$ ipython --no-banner

In [1]: import numpy as np

In [2]: from numpy import linalg as LA

In [3]: np.set_printoptions(precision=1, suppress=True, linewidth=140, sign=" ")

In [4]: tidy = lambda a: np.round(a, 1) + 0

In [5]: F = np.load("dump.npy")

In [6]: F
Out[6]: 
array([[ 16. ,  -7.4,   9.1,   2.5],
       [-12.6,  -6.2,   2.8,  14. ],
       [-16.6,  10.8,   0.6,   2.8],
       [ 12.3, -14.4,  -0.9,  -6.5],
       [ -0.7,   3.6,   4.4, -19.1],
       [ 11.9,  10.5,  -5.6, -10.7],
       [  5.9,  18.1,  -1.2,  -5.8],
       [ -0.5,  13.9,  14.1,  -3. ],
       [  7.7,  18.2,   2.3,  -2. ],
       [ -3.2,  -3.6, -17.5,   8.3],
       [  5.8,  -5.7,  -7.2,  16.8],
       [ 15.7,   6.3,   5.7,   8.9],
       [-10.2, -16.4,   4.9,   0.5],
       [ -6.1, -12.5, -13.2,  -5.8],
       [ 19.6,  -2.5,   2.9,   0.3]])

In [7]: Ac = (F - F.mean(axis=0)) / F.std(axis=0)

In [8]: np.argwhere(np.abs(Ac) > 2)
Out[8]: 
array([[ 4,  3],
       [ 9,  2]])

In [9]: b = LA.lstsq(np.delete(Ac, 1, axis=1), Ac[:, 1])[0]

In [10]: np.abs(b).argmax()
Out[10]: np.int64(1)

In [11]: cent = F[[5, 10]].astype(float)

In [12]: for _ in range(5):
    ...:     idx = LA.norm(F[:, None] - cent, axis=-1).argmin(axis=1)
    ...:     cent = np.array([F[idx == j].mean(axis=0) for j in range(2)])
    ...: 

In [13]: idx
Out[13]: array([ 0,  1,  1,  1,  0,  0,  0,  0,  0,  1,  1,  0,  1,  1,  0])

In [14]: np.bincount(idx)
Out[14]: array([ 8,  7])

In [15]: tidy(cent)
Out[15]: 
array([[ 9.4,  7.6,  4. , -3.6],
       [-4.4, -6.9, -4.4,  4.3]])

In [16]: np.abs(cent[1] - cent[0]).argmax()
Out[16]: np.int64(1)

In [17]: tidy(LA.norm(cent) ** 2 / LA.norm(cent, 2) ** 2)
Out[17]: np.float64(1.0)

In [18]: tidy(LA.norm(cent, axis=0))
Out[18]: array([ 10.4,  10.2,   5.9,   5.6])

In [19]: tidy(LA.norm(cent, 1)), tidy(LA.norm(cent, np.inf))
Out[19]: (np.float64(14.4), np.float64(24.6))

In [20]: tidy(LA.norm(cent[0] - cent[1]))
Out[20]: np.float64(23.1)

In [21]: tidy(LA.norm(cent, "nuc"))
Out[21]: np.float64(19.4)

In [22]: idx = F[:, 1] > np.median(F[:, 1])

In [23]: r0 = F[idx].mean(axis=0) - F[~idx].mean(axis=0)

In [24]: ((F - F.mean(axis=0)) @ r0 > 0).astype(int)
Out[24]: array([ 0,  0,  1,  0,  1,  1,  1,  1,  1,  0,  0,  1,  0,  0,  0])

In [25]: X = np.load("layer0.npy")

In [26]: X
Out[26]: 
array([[ 1,  0,  0,  0],
       [ 2,  3,  0,  0],
       [ 3,  0,  2,  0],
       [ 0,  9,  3,  6]])

In [27]: x0 = np.array([2, 1, -2, 0])

In [28]: F @ np.eye(4)[1]
Out[28]: array([ -7.4,  -6.2,  10.8, -14.4,   3.6,  10.5,  18.1,  13.9,  18.2,  -3.6,  -5.7,   6.3, -16.4, -12.5,  -2.5])

In [29]: tidy(np.einsum("ij,j->i", F, x0))
Out[29]: array([  6.4, -37. , -23.6,  12. ,  -6.6,  45.5,  32.3, -15.3,  29. ,  25. ,  20.3,  26.3, -46.6,   1.7,  30.9])

In [30]: w, evecs = LA.eig(X)

In [31]: tidy(np.sort(LA.eigvals(X.T)))
Out[31]: array([ 1.,  2.,  3.,  6.])

In [32]: tidy(np.sort(LA.eigvals(X @ X)))
Out[32]: array([  1.,   4.,   9.,  36.])

In [33]: X @ evecs[:, 0] - w[0] * evecs[:, 0]
Out[33]: array([ 0.,  0.,  0.,  0.])

In [34]: Y = LA.inv(X)

In [35]: tidy(LA.det(X) * Y)
Out[35]: 
array([[ 36.,   0.,   0.,   0.],
       [-24.,  12.,   0.,   0.],
       [-54.,   0.,  18.,   0.],
       [ 63., -18.,  -9.,   6.]])

In [36]: tidy(X @ Y)
Out[36]: 
array([[ 1.,  0.,  0.,  0.],
       [ 0.,  1.,  0.,  0.],
       [ 0.,  0.,  1.,  0.],
       [ 0.,  0.,  0.,  1.]])

In [37]: x0 = np.array([3, 0, 1, 0])

In [38]: X @ np.eye(4)[1]
Out[38]: array([ 0.,  3.,  0.,  9.])

In [39]: X @ (2 * x0)
Out[39]: array([  6,  12,  22,   6])

In [40]: np.einsum("ij,j->i", X, x0)
Out[40]: array([  3,   6,  11,   3])

In [41]: X @ np.ones(4)
Out[41]: array([  1.,   5.,   5.,  18.])

In [42]: LA.norm(X @ x0) <= LA.norm(X, 2) * LA.norm(x0) + 1e-9
Out[42]: np.True_

In [43]: (X * x0).sum(axis=1)
Out[43]: array([  3,   6,  11,   3])

In [44]: arr = np.array([[-1.0, 1.5, 1.1, 0.3, 2.1, 1.3],
    ...:     [0.2, -0.6, -0.7, -1.1, -1.2, 0.7],
    ...:     [-0.6, -0.4, 0.1, 1.5, -2.4, 1.6],
    ...:     [-1.1, 0.3, 0.1, 1.2, 5.7, 0.6],
    ...:     [0.1, 0.7, 0.1, 0.5, -1.2, -1.2],
    ...:     [1.7, 0.2, -0.7, -1.3, -2.1, -1.0]])

In [45]: Y = arr / np.sqrt((arr ** 2).mean(axis=1, keepdims=True))

In [46]: tidy(Y[2])
Out[46]: array([-0.4, -0.3,  0.1,  1.1, -1.8,  1.2])

In [47]: tidy(LA.norm(Y, axis=1))
Out[47]: array([ 2.4,  2.4,  2.4,  2.4,  2.4,  2.4])

In [48]: rng = np.random.default_rng(74290)

In [49]: idx = rng.permutation(6)

In [50]: idx
Out[50]: array([ 4,  2,  1,  0,  5,  3])

In [51]: Y = arr[idx][:, idx]

In [52]: np.diag(Y)
Out[52]: array([-1.2,  0.1, -0.6, -1. , -1. ,  1.2])

In [53]: Y = np.array([[3, 0], [0, 0], [4, 1], [1, 3], [1, 2], [5, 3]])

In [54]: LA.matrix_rank(np.vstack([arr, Y.T]))
Out[54]: np.int64(6)

In [55]: tidy(np.einsum("ik,kj->ji", arr, Y))
Out[55]: 
array([[ 10.3,  -1. ,   5.7,   7. ,  -6. ,  -6.1],
       [ 10.1,  -4.3,   4.6,  16.9,  -4.4, -11.8]])

In [56]: tidy(Y.T @ arr.T)
Out[56]: 
array([[ 10.3,  -1. ,   5.7,   7. ,  -6. ,  -6.1],
       [ 10.1,  -4.3,   4.6,  16.9,  -4.4, -11.8]])

In [57]: tidy(arr @ Y)
Out[57]: 
array([[ 10.3,  10.1],
       [ -1. ,  -4.3],
       [  5.7,   4.6],
       [  7. ,  16.9],
       [ -6. ,  -4.4],
       [ -6.1, -11.8]])

In [58]: np.vstack([arr, Y.T]).shape
Out[58]: (8, 6)

In [59]: x0 = np.array([3, 0, 2, -2, 3, 2])

In [60]: rhs = arr @ x0

In [61]: b, lr = np.zeros(6), 1 / LA.norm(arr, 2) ** 2

In [62]: for i in range(30):
    ...:     b -= lr * arr.T @ (arr @ b - rhs)
    ...:     if i % 5 == 0: print(i, round(LA.norm(arr @ b - rhs), 1))
    ...: 
0 7.1
5 4.5
10 3.3
15 2.6
20 2.1
25 1.8

In [63]: tidy(LA.cond(arr))
Out[63]: np.float64(18.0)

In [64]: r0 = np.array([-8, -6, 8, 6, -2, 8])

In [65]: Y = arr + np.outer(r0, np.eye(6)[0])

In [66]: Y
Out[66]: 
array([[-9. ,  1.5,  1.1,  0.3,  2.1,  1.3],
       [-5.8, -0.6, -0.7, -1.1, -1.2,  0.7],
       [ 7.4, -0.4,  0.1,  1.5, -2.4,  1.6],
       [ 4.9,  0.3,  0.1,  1.2,  5.7,  0.6],
       [-1.9,  0.7,  0.1,  0.5, -1.2, -1.2],
       [ 9.7,  0.2, -0.7, -1.3, -2.1, -1. ]])

In [67]: cent = np.sign(np.array([[3, 4, 0, 4], [0, 2, 1, 0], [3, 2, 2, 1], [1, 0, 4, 0]]))

In [68]: Y = (np.tril(cent, -1) + np.eye(4)) @ (np.triu(cent, 1) + np.eye(4))

In [69]: w = np.array([3, -2, 3, -1])

In [70]: data = np.rint(Y * w @ LA.inv(Y)) + 0

In [71]: data
Out[71]: 
array([[ -2., -19.,  14.,  -9.],
       [ -5., -12.,  10.,  -5.],
       [-10., -38.,  31., -18.],
       [ -5., -27.,  22., -14.]])

In [72]: U, sig, vt = LA.svd(data)

In [73]: tidy(sig)
Out[73]: array([ 72. ,   3.8,   1. ,   0.1])

In [74]: np.argmax(sig[:-1] / (sig[1:] + 1e-6)) + 1
Out[74]: np.int64(1)

In [75]: Y = U[:, :1] @ np.diag(sig[:1]) @ vt[:1]

In [76]: tidy(np.abs(data - Y).max())
Out[76]: np.float64(2.2)

In [77]: tidy(LA.norm(data, 2) / LA.norm(data))
Out[77]: np.float64(1.0)

In [78]: [round(float(x), 1) for x in LA.svd(data, compute_uv=False)[:3]]
Out[78]: [72.0, 3.8, 1.0]

In [79]: LA.matrix_rank(data)
Out[79]: np.int64(4)

In [80]: np.count_nonzero(data)
Out[80]: np.int64(16)

In [81]: tidy(data.mean(axis=0))
Out[81]: array([ -5.5, -24. ,  19.2, -11.5])

In [82]: idx = rng.permutation(4)

In [83]: idx
Out[83]: array([ 3,  0,  2,  1])

In [84]: Y = data[idx][:, idx]

In [85]: Y
Out[85]: 
array([[-14.,  -5.,  22., -27.],
       [ -9.,  -2.,  14., -19.],
       [-18., -10.,  31., -38.],
       [ -5.,  -5.,  10., -12.]])

In [86]: np.diag(Y)
Out[86]: array([-14.,  -2.,  31., -12.])

In [87]: G = data.T @ data

In [88]: tidy(LA.eigvalsh(G)[::-1])
Out[88]: array([ 5183.3,    14.6,     1.1,     0. ])

In [89]: np.allclose(G, G.T)
Out[89]: True

In [90]: theta = rng.uniform(0, 2 * np.pi, 18)

In [91]: q, _ = LA.qr(np.array([[1.8, -1.5], [1.1, 1.1], [-1.0, -1.2], [-0.6, 1.0], [0.2, -0.9]]))

In [92]: mat = 5 * np.c_[np.cos(theta), np.sin(theta)] @ q.T

In [93]: tidy(mat)
Out[93]: 
array([[-2.6,  2.3, -2.5,  1.9, -1.7],
       [ 2.9,  2.9, -2.7, -0.7, -0.1],
       [-3.1, -2.8,  2.6,  0.8,  0. ],
       [ 4.1, -0.7,  0.9, -2.1,  1.6],
       [-2.2, -3.2,  3.1,  0.3,  0.4],
       [ 3. ,  2.9, -2.7, -0.7, -0.1],
       [-3.6,  1.4, -1.6,  2.1, -1.7],
       [-0.2,  3.3, -3.4,  0.9, -1.3],
       [ 0.2,  3.4, -3.4,  0.8, -1.2],
       [ 1.1, -3.1,  3.2, -1.3,  1.5],
       [ 4. ,  2. , -1.7, -1.4,  0.6],
       [ 1.5, -3. ,  3.1, -1.5,  1.6],
       [-2. , -3.3,  3.2,  0.2,  0.5],
       [-2.9,  2.1, -2.3,  1.9, -1.7],
       [ 3. , -2. ,  2.2, -2. ,  1.7],
       [-0.1, -3.4,  3.4, -0.8,  1.2],
       [ 3.1, -1.9,  2.2, -2. ,  1.7],
       [-4.2,  0.4, -0.6,  2.1, -1.5]])

In [94]: W1 = np.array([[1, 1, 2], [0, -1, -2], [-2, -1, -2], [1, 0, 1], [1, 2, 0]])

In [95]: b = np.array([-3, -2, 2])

In [96]: act = np.maximum(mat @ W1 + b, 0)

In [97]: tidy((act > 0).mean(axis=0))
Out[97]: array([ 0.3,  0.5,  0.6])

In [98]: LA.matrix_rank(act)
Out[98]: np.int64(3)

In [99]: cent = np.array([[-1, -2, 1], [0, 2, 1], [2, -2, 3]])

In [100]: (act @ cent).round(6).argmax(axis=1)
Out[100]: array([ 0,  2,  0,  2,  0,  2,  0,  2,  2,  2,  2,  2,  0,  0,  2,  2,  2,  0])

In [101]: cent = mat[[2, 1]].astype(float)

In [102]: for _ in range(6):
     ...:     idx = LA.norm(mat[:, None] - cent, axis=-1).argmin(axis=1)
     ...:     cent = np.array([mat[idx == j].mean(axis=0) for j in range(2)])
     ...: 

In [103]: idx
Out[103]: array([ 1,  1,  0,  0,  0,  1,  1,  1,  1,  0,  1,  0,  0,  1,  0,  0,  0,  1])

In [104]: np.abs(cent[1] - cent[0]).argmax()
Out[104]: np.int64(2)

In [105]: tidy(LA.norm(mat, 2) / LA.norm(mat))
Out[105]: np.float64(0.8)

In [106]: [round(float(x), 1) for x in LA.svd(mat, compute_uv=False)[:3]]
Out[106]: [16.6, 13.2, 0.0]

In [107]: np.argsort(-LA.norm(mat, axis=0).round(6), kind="stable")[:3]
Out[107]: array([ 0,  2,  1])

In [108]: LA.matrix_rank(mat, rtol=0.1)
Out[108]: np.int64(2)

In [109]: x0 = np.array([7, 0, 2, 0, 9])

In [110]: h1 = np.maximum(mat @ x0, 0)

In [111]: tidy(mat * (h1 > 1e-9)[:, None])
Out[111]: 
array([[ 0. ,  0. ,  0. ,  0. ,  0. ],
       [ 2.9,  2.9, -2.7, -0.7, -0.1],
       [ 0. ,  0. ,  0. ,  0. ,  0. ],
       [ 4.1, -0.7,  0.9, -2.1,  1.6],
       [ 0. ,  0. ,  0. ,  0. ,  0. ],
       [ 3. ,  2.9, -2.7, -0.7, -0.1],
       [ 0. ,  0. ,  0. ,  0. ,  0. ],
       [ 0. ,  0. ,  0. ,  0. ,  0. ],
       [ 0. ,  0. ,  0. ,  0. ,  0. ],
       [ 1.1, -3.1,  3.2, -1.3,  1.5],
       [ 4. ,  2. , -1.7, -1.4,  0.6],
       [ 1.5, -3. ,  3.1, -1.5,  1.6],
       [ 0. ,  0. ,  0. ,  0. ,  0. ],
       [ 0. ,  0. ,  0. ,  0. ,  0. ],
       [ 3. , -2. ,  2.2, -2. ,  1.7],
       [-0.1, -3.4,  3.4, -0.8,  1.2],
       [ 3.1, -1.9,  2.2, -2. ,  1.7],
       [ 0. ,  0. ,  0. ,  0. ,  0. ]])

In [112]: tidy(mat.T @ h1)
Out[112]: array([ 715.6, -284.3,  330.1, -417.5,  341.9])

In [113]: tidy(np.maximum(mat @ (3 * x0), 0))
Out[113]: 
array([   0. ,   43.7,    0. ,  134.2,    0. ,   44.2,    0. ,    0. ,    0. ,   83.3,   89.5,   92.6,    0. ,    0. ,  123.5,   49.4,
        125. ,    0. ])

In [114]: tidy(np.tanh(mat @ x0))
Out[114]: array([-1.,  1., -1.,  1., -1.,  1., -1., -1., -1.,  1.,  1.,  1., -1., -1.,  1.,  1.,  1., -1.])

In [115]: K = np.array([[5, 2, 1, 0, 5, 2],
     ...:     [2, 5, 2, 1, 0, 5],
     ...:     [5, 2, 5, 2, 1, 0],
     ...:     [0, 5, 2, 5, 2, 1],
     ...:     [1, 0, 5, 2, 5, 2],
     ...:     [2, 1, 0, 5, 2, 5]])

In [116]: np.allclose(K @ K.T, K.T @ K)
Out[116]: True

In [117]: K @ (-1.0) ** np.arange(6)
Out[117]: array([ 7., -7.,  7., -7.,  7., -7.])

In [118]: tidy(np.fft.fft(K[0]))
Out[118]: array([ 15.+0.j ,   4.+3.5j,   0.-3.5j,   7.+0.j ,   0.+3.5j,   4.-3.5j])

In [119]: K @ np.ones(6)
Out[119]: array([ 15.,  15.,  15.,  15.,  15.,  15.])

In [120]: Y = K + rng.integers(-2, 3, (6, 1)) @ rng.integers(-2, 3, (1, 6))

In [121]: Y
Out[121]: 
array([[ 1, -2, -1, -4,  5, -2],
       [-2,  1,  0, -3,  0,  1],
       [ 1, -2,  3, -2,  1, -4],
       [-2,  3,  1,  3,  2, -1],
       [-1, -2,  4,  0,  5,  0],
       [ 0, -1, -1,  3,  2,  3]])

In [122]: tidy(LA.svd(Y - K, compute_uv=False))
Out[122]: array([ 16.,   0.,   0.,   0.,   0.,   0.])

In [123]: np.abs(Y - K).sum(axis=1)
Out[123]: array([ 18,  18,  18,   9,   9,   9])

In [124]: Y = np.array([[5, 4], [-3, 2], [-4, -4], [-5, -2], [-4, -5], [1, -5]])

In [125]: np.vstack([K, Y.T]).shape
Out[125]: (8, 6)

In [126]: np.einsum("ik,kj->ji", K, Y)
Out[126]: 
array([[ -3, -13, -15, -55, -43, -21],
       [-15, -17,  -5, -23, -55, -35]])

In [127]: np.einsum("ik,kj->ij", K, Y)
Out[127]: 
array([[ -3, -15],
       [-13, -17],
       [-15,  -5],
       [-55, -23],
       [-43, -55],
       [-21, -35]])

In [128]: np.einsum("ij->j", K)
Out[128]: array([ 15,  15,  15,  15,  15,  15])

In [129]: K @ Y
Out[129]: 
array([[ -3, -15],
       [-13, -17],
       [-15,  -5],
       [-55, -23],
       [-43, -55],
       [-21, -35]])

In [130]: LA.matrix_rank(np.vstack([K, Y.T]))
Out[130]: np.int64(6)

In [131]: Y.T @ K.T
Out[131]: 
array([[ -3, -13, -15, -55, -43, -21],
       [-15, -17,  -5, -23, -55, -35]])

In [132]: idx = rng.permutation(6)

In [133]: idx
Out[133]: array([ 0,  2,  5,  1,  3,  4])

In [134]: Y = K[idx][:, idx]

In [135]: Y
Out[135]: 
array([[ 5,  1,  2,  2,  0,  5],
       [ 5,  5,  0,  2,  2,  1],
       [ 2,  0,  5,  1,  5,  2],
       [ 2,  2,  5,  5,  1,  0],
       [ 0,  2,  1,  5,  5,  2],
       [ 1,  5,  2,  0,  2,  5]])

In [136]: np.diag(Y)
Out[136]: array([ 5,  5,  5,  5,  5,  5])
